% python3 -q
>>> import numpy as np
>>> from numpy import linalg as LA
>>> np.set_printoptions(precision=1, suppress=True, linewidth=160, floatmode="fixed")
>>> def rnd(a):
...     return np.round(a, 1) + 0
... 
>>> J = np.load("out17.npy")
>>> J
array([[ 0, -4, -4, -2,  4, -1,  3],
       [ 5,  3,  3, -5,  4,  0,  2],
       [-3, -5,  5,  5,  4, -3,  3],
       [-3,  0,  3,  1, -2,  2, -2],
       [-1,  3,  4,  1,  2, -4, -2],
       [-1, -2,  1,  2, -4,  2, -3],
       [-5, -7, -7,  3,  0, -1,  1]])
>>> # rows and columns are dependent
>>> rk = LA.matrix_rank(J)
>>> rk
np.int64(6)
>>> null = LA.svd(J)[2][rk:].T
>>> [int(LA.matrix_rank(np.delete(J, i, axis=0))) for i in range(7)]
[6, 6, 5, 5, 5, 5, 6]
>>> null.shape
(7, 1)
>>> [int(LA.matrix_rank(J[:i])) for i in range(1, len(J) + 1)]
[1, 2, 3, 4, 5, 6, 6]
>>> print(rnd(null @ null.T))
[[ 0.0  0.0  0.0  0.1  0.1  0.1 -0.1]
 [ 0.0  0.0  0.0  0.1  0.1  0.1 -0.1]
 [ 0.0  0.0  0.0 -0.1 -0.1 -0.1  0.1]
 [ 0.1  0.1 -0.1  0.2  0.3  0.2 -0.2]
 [ 0.1  0.1 -0.1  0.3  0.3  0.3 -0.2]
 [ 0.1  0.1 -0.1  0.2  0.3  0.2 -0.2]
 [-0.1 -0.1  0.1 -0.2 -0.2 -0.2  0.1]]
>>> LA.matrix_rank(J.T @ J), LA.matrix_rank(J @ J.T)
(np.int64(6), np.int64(6))
>>> rnd(null[:, 0] / null[np.abs(null[:, 0]).round(6).argmax(), 0])
array([ 0.2,  0.2, -0.3,  0.8,  1.0,  0.8, -0.6])
>>> rnd(LA.det(J))
np.float64(0.0)
>>> print(np.allclose(J @ J.T, J.T @ J))
False
>>> J @ J
array([[-20,   1, -44,   9, -16, -13, -18],
       [  7, -28,  -9,  -5,  62, -42,  34],
       [-71, -31,  29,  68,  -2, -27, -10],
       [ -2,   1,  38,  18, -14,  10,  -6],
       [ 12,  21,  54,  -4,  42, -23,  19],
       [ -2,  -2,  16,  10, -28,  25,  -9],
       [-27,  29, -35,  14, -78,  29, -52]])
>>> np.trace(J)
np.int64(14)
>>> print(np.allclose(J, J.T))
False
>>> U, s, Vt = LA.svd(J)
>>> np.argmax(s[:-1] / (s[1:] + 1e-6)) + 1
np.int64(6)
>>> rnd(s)
array([15.2, 11.4, 11.2,  5.0,  2.6,  2.0,  0.0])
>>> Y = U[:, :6] @ np.diag(s[:6]) @ Vt[:6]
>>> print(LA.matrix_rank(J, rtol=0.05))
6
>>> rnd(LA.norm(J - Y, 2)), rnd(s[6])
(np.float64(0.0), np.float64(0.0))
>>> print(rnd(np.abs(J - Y).max()))
0.0
>>> rnd(Y)
array([[ 0.0, -4.0, -4.0, -2.0,  4.0, -1.0,  3.0],
       [ 5.0,  3.0,  3.0, -5.0,  4.0,  0.0,  2.0],
       [-3.0, -5.0,  5.0,  5.0,  4.0, -3.0,  3.0],
       [-3.0,  0.0,  3.0,  1.0, -2.0,  2.0, -2.0],
       [-1.0,  3.0,  4.0,  1.0,  2.0, -4.0, -2.0],
       [-1.0, -2.0,  1.0,  2.0, -4.0,  2.0, -3.0],
       [-5.0, -7.0, -7.0,  3.0,  0.0, -1.0,  1.0]])
